% python3 -q
>>> import numpy as np
>>> from numpy import linalg as LA
>>> np.set_printoptions(precision=1, suppress=True, linewidth=160)
>>> O, _ = LA.qr(np.array([[0.2, -0.5, 0.2], [-0.8, 0.3, -1.9], [0.0, -1.6, -0.7]]))
>>> W0 = 3 * O
>>> W0
array([[-0.7, -0.7, -2.8],
       [ 2.9, -0.2, -0.7],
       [-0. , -2.9,  0.7]])
>>> r0, r1 = W0[0], W0[2]
>>> round(r0 @ r1, 1)
np.float64(0.0)
>>> pr = (r0 @ r1) / (r0 @ r0) * r0
>>> LA.matrix_rank(np.outer(r0, r1))
np.int64(1)
>>> np.round(r1 - pr, 1) + 0
array([ 0. , -2.9,  0.7])
>>> arr = np.load("mat.npy")
>>> arr
array([[ 1.8,  1.2,  1.2],
       [-0.7, -0.4,  1. ],
       [-0.4,  1.4, -1.2]])
>>> np.kron(np.eye(2, dtype=int), arr)
array([[ 1.8,  1.2,  1.2,  0. ,  0. ,  0. ],
       [-0.7, -0.4,  1. , -0. , -0. ,  0. ],
       [-0.4,  1.4, -1.2, -0. ,  0. , -0. ],
       [ 0. ,  0. ,  0. ,  1.8,  1.2,  1.2],
       [-0. , -0. ,  0. , -0.7, -0.4,  1. ],
       [-0. ,  0. , -0. , -0.4,  1.4, -1.2]])
>>> np.poly(arr)
array([ 1. , -0.2, -2.5,  4.5])
>>> np.einsum("ij,ji->", arr, arr)
np.float64(5.0)
>>> round(float(LA.det(arr[::-1])), 1)
4.5
>>> (arr - arr.T) / 2
array([[ 0. ,  0.9,  0.8],
       [-0.9,  0. , -0.2],
       [-0.8,  0.2,  0. ]])
>>> np.round(LA.det(arr), 1)
np.float64(-4.5)
>>> np.allclose(arr @ arr.T, arr.T @ arr)
False
>>> np.round(np.trace(arr), 1)
np.float64(0.2)
>>> LA.matrix_power(arr, 3)
array([[ 0.3,  3.6,  3.4],
       [-2. , -5.4,  2. ],
       [-1.2,  2.9, -7. ]])
>>> arr.sum(axis=0)
array([0.7, 2.2, 1. ])
>>> arr.mean(axis=0)
array([0.2, 0.7, 0.3])
>>> arr.shape
(3, 3)
>>> LA.svd(arr, compute_uv=False)
array([2.5, 2.1, 0.9])
>>> arr.sum(axis=1)
array([ 4.2, -0.1, -0.2])
